$ ipython --no-banner

In [1]: import numpy as np

In [2]: import numpy.linalg as la

In [3]: np.set_printoptions(suppress=True, linewidth=160)

In [4]: A2 = np.array([[5, 1, 4, 4, 4],
   ...:     [2, 2, 4, 2, 2],
   ...:     [2, 5, 3, 3, 2],
   ...:     [2, 5, 2, 2, 0],
   ...:     [5, 2, 3, 0, 4]])

In [5]: A2[-1] = A2[0]

In [6]: X = A2 + 0.3 * np.eye(5)

In [7]: X
Out[7]: 
array([[5.3, 1. , 4. , 4. , 4. ],
       [2. , 2.3, 4. , 2. , 2. ],
       [2. , 5. , 3.3, 3. , 2. ],
       [2. , 5. , 2. , 2.3, 0. ],
       [5. , 1. , 4. , 4. , 4.3]])

In [8]: rng = np.random.default_rng(33)

In [9]: labels = rng.permutation(5)

In [10]: labels
Out[10]: array([0, 4, 1, 3, 2])

In [11]: A2 = X[labels][:, labels]

In [12]: np.round(la.det(A2), 2), round(la.det(X[labels]), 2)
Out[12]: (np.float64(-0.48), np.float64(-0.48))

In [13]: np.round(np.sort(np.abs(la.eigvals(A2))), 2)
Out[13]: array([ 0.04,  0.3 ,  0.97,  3.13, 15.01])

In [14]: Uu, sigma, vt = la.svd(X)

In [15]: sigma.round(2) + 0
Out[15]: array([15.5 ,  5.82,  1.76,  0.87,  0.  ])

In [16]: A2 = Uu[:, :4] @ np.diag(sigma[:4]) @ vt[:4]

In [17]: la.matrix_rank(A2)
Out[17]: np.int64(4)

In [18]: A2.round(2) + 0
Out[18]: 
array([[5.3, 1. , 4. , 4. , 4. ],
       [2. , 2.3, 4. , 2. , 2. ],
       [2. , 5. , 3.3, 3. , 2. ],
       [2. , 5. , 2. , 2.3, 0. ],
       [5. , 1. , 4. , 4. , 4.3]])

In [19]: round(la.norm(X - A2) / la.norm(X), 2)
Out[19]: np.float64(0.0)

In [20]: round(np.abs(X - A2).max(), 2)
Out[20]: np.float64(0.0)

In [21]: np.allclose(X, X.T)
Out[21]: False

In [22]: round(la.det(X), 2)
Out[22]: np.float64(-0.48)

In [23]: (X - X.T) / 2
Out[23]: 
array([[ 0. , -0.5,  1. ,  1. , -0.5],
       [ 0.5,  0. , -0.5, -1.5,  0.5],
       [-1. ,  0.5,  0. ,  0.5, -1. ],
       [-1. ,  1.5, -0.5,  0. , -2. ],
       [ 0.5, -0.5,  1. ,  2. ,  0. ]])

In [24]: np.trace(X)
Out[24]: np.float64(17.5)

In [25]: np.allclose(X @ X.T, X.T @ X)
Out[25]: False

In [26]: proj = np.triu(np.array([[4, 0, 2, 3, -2],
    ...:     [5, -1, 1, -4, -3],
    ...:     [3, -2, -3, 4, -3],
    ...:     [5, 5, 5, 0, 1],
    ...:     [5, 1, -5, -1, 4]]), 1) + np.eye(5)

In [27]: A2 = proj @ X @ la.inv(proj)

In [28]: np.round(np.poly(A2), 2)
Out[28]: array([  1.  , -17.5 ,  35.1 ,  35.59, -14.98,   0.48])

In [29]: round(float(np.trace(A2)), 2), np.trace(X)
Out[29]: (17.5, np.float64(17.5))

In [30]: la.matrix_rank(A2)
Out[30]: np.int64(5)

In [31]: np.round(proj @ X - X @ proj, 2) + 0
Out[31]: 
array([[  0.,  23.,  -7., -23.,  17.],
       [-21., -18., -23., -31.,  10.],
       [ -7.,  17., -13.,  -2.,  13.],
       [  5.,   1.,  -5.,  10.,  27.],
       [  0.,   0., -11., -27.,  21.]])

In [32]: A2.round(2)
Out[32]: 
array([[   5.3,   24. ,  -26. ,  193. , -189. ],
       [ -19. ,  -15.7,   41. , -186. ,  215. ],
       [  -5. ,   22. ,  -12.7,  154. , -147. ],
       [   7. ,    6. ,  -14. ,   65.3,  -71. ],
       [   5. ,    1. ,   -7. ,   21. ,  -24.7]])

In [33]: A2 = X / np.sqrt((X ** 2).mean(axis=1, keepdims=True))

In [34]: np.round(la.norm(A2, axis=1), 2)
Out[34]: array([2.24, 2.24, 2.24, 2.24, 2.24])

In [35]: la.matrix_rank(A2) == la.matrix_rank(X)
Out[35]: np.True_

In [36]: W0 = np.load("dump.npy")

In [37]: W0
Out[37]: 
array([[1.  , 0.2 , 0.04, 0.01],
       [0.2 , 1.  , 0.2 , 0.04],
       [0.04, 0.2 , 1.  , 0.2 ],
       [0.01, 0.04, 0.2 , 1.  ]])

In [38]: x0 = np.array([-1, -3, 3, -2])

In [39]: target = W0 @ x0

In [40]: target.round(2)
Out[40]: array([-1.5 , -2.68,  1.96, -1.53])

In [41]: np.round(la.solve(W0, target + W0[:, 3]), 2)
Out[41]: array([-1., -3.,  3., -1.])

In [42]: np.round(la.solve(W0, -1 * target), 2)
Out[42]: array([ 1.,  3., -3.,  2.])

In [43]: evals, V = la.eigh(W0)

In [44]: x0 = np.array([1, 2, 1, 2])

In [45]: x0 @ W0 @ x0
Out[45]: np.float64(12.84)

In [46]: np.round(x0 @ W0 @ x0 / (x0 @ x0), 2), np.round(evals[0], 2), round(evals[-1], 2)
Out[46]: (np.float64(1.28), np.float64(0.71), np.float64(1.36))

In [47]: np.round(la.eigvalsh(W0[1:, 1:]), 2)
Out[47]: array([0.74, 0.96, 1.3 ])

In [48]: np.round(V * np.maximum(evals, 0) @ V.T, 2)
Out[48]: 
array([[1.  , 0.2 , 0.04, 0.01],
       [0.2 , 1.  , 0.2 , 0.04],
       [0.04, 0.2 , 1.  , 0.2 ],
       [0.01, 0.04, 0.2 , 1.  ]])

In [49]: (np.sign(V[:, -1].round(6)) == np.sign(V[0, -1].round(6))).astype(int)
Out[49]: array([1, 1, 1, 1])

In [50]: f = np.array([-1, -4, -2])

In [51]: np.convolve(W0[3], f)
Out[51]: array([-0.01, -0.08, -0.38, -1.88, -4.4 , -2.  ])

In [52]: x0 = np.array([1, -1, 4, 5])

In [53]: target = W0 @ x0

In [54]: c, lr = np.zeros(4), 1 / la.norm(W0, 2) ** 2

In [55]: for i in range(20):
    ...:     c -= lr * W0.T @ (W0 @ c - target)
    ...:     if i % 5 == 0: print(i, round(la.norm(W0 @ c - target), 2))
    ...: 
0 2.25
5 0.21
10 0.04
15 0.01

In [56]: c.round(2)
Out[56]: array([ 1., -1.,  4.,  5.])

In [57]: evals, V = la.eig(W0)

In [58]: np.round(np.sort(la.eigvals(W0.T)), 2)
Out[58]: array([0.71, 0.85, 1.08, 1.36])

In [59]: evals.round(2)
Out[59]: array([1.36, 1.08, 0.71, 0.85])

In [60]: A = np.load("m.npy")

In [61]: A
Out[61]: 
array([[ 0,  2, -2],
       [-2,  0,  2],
       [ 2, -2,  0]])

In [62]: la.norm(X, axis=1).argmax()
Out[62]: np.int64(0)

In [63]: round(la.norm(X[4], 1), 2), round(la.norm(X[4], np.inf), 2)
Out[63]: (np.float64(18.3), np.float64(5.0))

In [64]: round(float(la.norm(X, 1)), 2), round(float(la.norm(X, np.inf)), 2)
Out[64]: (17.3, 18.3)

In [65]: np.round(la.norm(X, axis=0), 2)
Out[65]: array([8.07, 7.57, 7.93, 7.09, 6.52])

In [66]: np.round(la.norm(X[4] - X[0]), 2)
Out[66]: np.float64(0.42)

In [67]: X[4] @ X[0]
Out[67]: np.float64(76.7)

In [68]: round(float(la.norm(X, "nuc")), 2)
Out[68]: 23.95

In [69]: rk = la.matrix_rank(A)

In [70]: rk
Out[70]: np.int64(2)

In [71]: N = la.svd(A)[2][rk:].T

In [72]: A @ N
Out[72]: 
array([[0.],
       [0.],
       [0.]])

In [73]: la.matrix_rank(A.T @ A), la.matrix_rank(A @ A.T)
Out[73]: (np.int64(2), np.int64(2))

In [74]: proj = np.triu(np.array([[2, 3, -5], [0, 0, 4], [2, -4, 1]]), 1) + np.eye(3)

In [75]: A2 = proj @ A @ la.inv(proj)

In [76]: round(la.det(A2), 2)
Out[76]: np.float64(0.0)

In [77]: proj @ A - A @ proj
Out[77]: 
array([[-16.,  10.,  -2.],
       [  8.,  -2., -10.],
       [  0.,  -6.,  18.]])

In [78]: A2
Out[78]: 
array([[ -16.,   60., -316.],
       [   6.,  -26.,  136.],
       [   2.,   -8.,   42.]])

In [79]: np.trace(A2), np.trace(A)
Out[79]: (np.float64(0.0), np.int64(0))
